$ python3 -q
>>> import numpy as np
>>> from numpy import linalg as LA
>>> np.set_printoptions(precision=3, suppress=True, linewidth=100)
>>> rnd = lambda a: np.round(a, 3) + 0
>>> data = np.loadtxt("block4.csv", delimiter=",")
>>> print(data)
[[ -2.143 -13.465 -14.04 ]
 [ -2.247  -6.349  -7.507]
 [ -2.171  -3.687  -4.848]
 [ -2.046  -2.308  -3.354]
 [ -1.739  -1.004  -1.752]
 [ -1.003  -0.258  -0.496]
 [ -0.819  -0.203  -0.36 ]
 [ -0.789  -0.196  -0.341]
 [ -0.728  -0.181  -0.304]
 [  2.91    3.34    1.69 ]
 [  3.52    4.731   2.37 ]
 [  5.547  11.109   5.61 ]
 [  7.443  19.419  10.013]
 [  8.172  23.188  12.053]
 [  8.678  25.992  13.582]]
>>> M2 = data / np.sqrt((data ** 2).mean(axis=1, keepdims=True))
>>> print(rnd(LA.norm(M2, axis=1)))
[1.732 1.732 1.732 1.732 1.732 1.732 1.732 1.732 1.732 1.732 1.732 1.732 1.732 1.732 1.732]
>>> print(LA.matrix_rank(data - data.mean(axis=1, keepdims=True)))
2
>>> M2 = np.array([[-7, 1, 2], [-1, -9, 1], [-8, -4, -3]])
>>> print(np.vstack([data, M2.T]).shape)
(18, 3)
>>> print(LA.matrix_rank(np.vstack([data, M2.T])))
3
>>> r0, r1 = data[10], data[4]
>>> print(rnd(r0 @ r1))
-15.023
>>> pr = (r0 @ r1) / (r0 @ r0) * r0
>>> print(LA.matrix_rank(np.outer(r0, r1)))
1
>>> print(rnd(np.outer(r0, r1)))
[[-6.121 -3.534 -6.167]
 [-8.227 -4.75  -8.289]
 [-4.121 -2.379 -4.152]]
>>> C = data[[10, 12]].astype(float)
>>> for _ in range(3):
...     labels = LA.norm(data[:, None] - C, axis=-1).argmin(axis=1)
...     C = np.array([data[labels == j].mean(axis=0) for j in range(2)])
... 
>>> print(labels)
[0 0 0 0 0 0 0 0 0 0 0 1 1 1 1]
>>> print(rnd(C[1] - C[0]))
[ 8.12  21.707 12.946]
>>> print(np.bincount(labels))
[11  4]
>>> print(np.abs(C[1] - C[0]).argmax())
1
>>> J = np.load("arr.npy")
>>> print(J)
[[ 2  2  0  0  0  0]
 [ 4 -1  0  0  0  0]
 [ 3 -3  0  0  0  0]
 [ 0  0  2  2  0  0]
 [ 0  0  4 -1  0  0]
 [ 0  0  3 -3  0  0]
 [ 0  0  0  0  2  2]
 [ 0  0  0  0  4 -1]
 [ 0  0  0  0  3 -3]]
>>> vec = np.array([-3, 0, -1, 1, 2, -2])
>>> y = J @ vec
>>> print(rnd(LA.lstsq(J, y)[0]))
[-3.  0. -1.  1.  2. -2.]
>>> print(y)
[ -6 -12  -9   0  -5  -6   0  10  12]
>>> try:
...     LA.solve(J, y)
... except LA.LinAlgError as e:
...     print("failed:", e)
... 
failed: Last 2 dimensions of the array must be square
>>> rng = np.random.default_rng(15)
>>> y = y + 0.3 * rng.normal(size=9)
>>> print(rnd(y))
[ -6.429 -12.281  -8.882  -0.157  -4.842  -5.758  -0.433  10.305  11.821]
>>> coef, *_ = LA.lstsq(J, y)
>>> print(rnd(J.T @ (y - J @ coef)))
[0. 0. 0. 0. 0. 0.]
>>> print([round(float(LA.norm(LA.solve(J.T @ J + lam * np.eye(6), J.T @ y))), 2) for lam in (0, 1, 10, 100)])
[4.42, 4.25, 3.23, 1.02]
>>> print(rnd(LA.norm(y - J @ coef)))
0.522
>>> labels = rng.permutation(6)
>>> M2 = J[:, labels] * rng.choice([-1, 1], 6)
>>> print(M2)
[[ 2  0  0  0  2  0]
 [ 4  0  0  0 -1  0]
 [ 3  0  0  0 -3  0]
 [ 0  2  0  0  0 -2]
 [ 0  4  0  0  0  1]
 [ 0  3  0  0  0  3]
 [ 0  0 -2  2  0  0]
 [ 0  0  1  4  0  0]
 [ 0  0  3  3  0  0]]
>>> left, _, vt = LA.svd(J.T @ M2)
>>> print(rnd(left @ vt))
[[ 1.  0.  0.  0.  0.  0.]
 [ 0.  0.  0.  0.  1.  0.]
 [ 0.  1.  0.  0.  0.  0.]
 [ 0.  0.  0.  0.  0. -1.]
 [ 0.  0.  0.  1.  0.  0.]
 [ 0.  0. -1.  0.  0.  0.]]
>>> print(rnd(LA.lstsq(J, M2)[0]))
[[ 1.  0.  0.  0.  0.  0.]
 [ 0.  0.  0.  0.  1.  0.]
 [ 0.  1.  0.  0.  0.  0.]
 [ 0.  0.  0.  0.  0. -1.]
 [ 0.  0.  0.  1.  0.  0.]
 [ 0.  0. -1.  0.  0.  0.]]
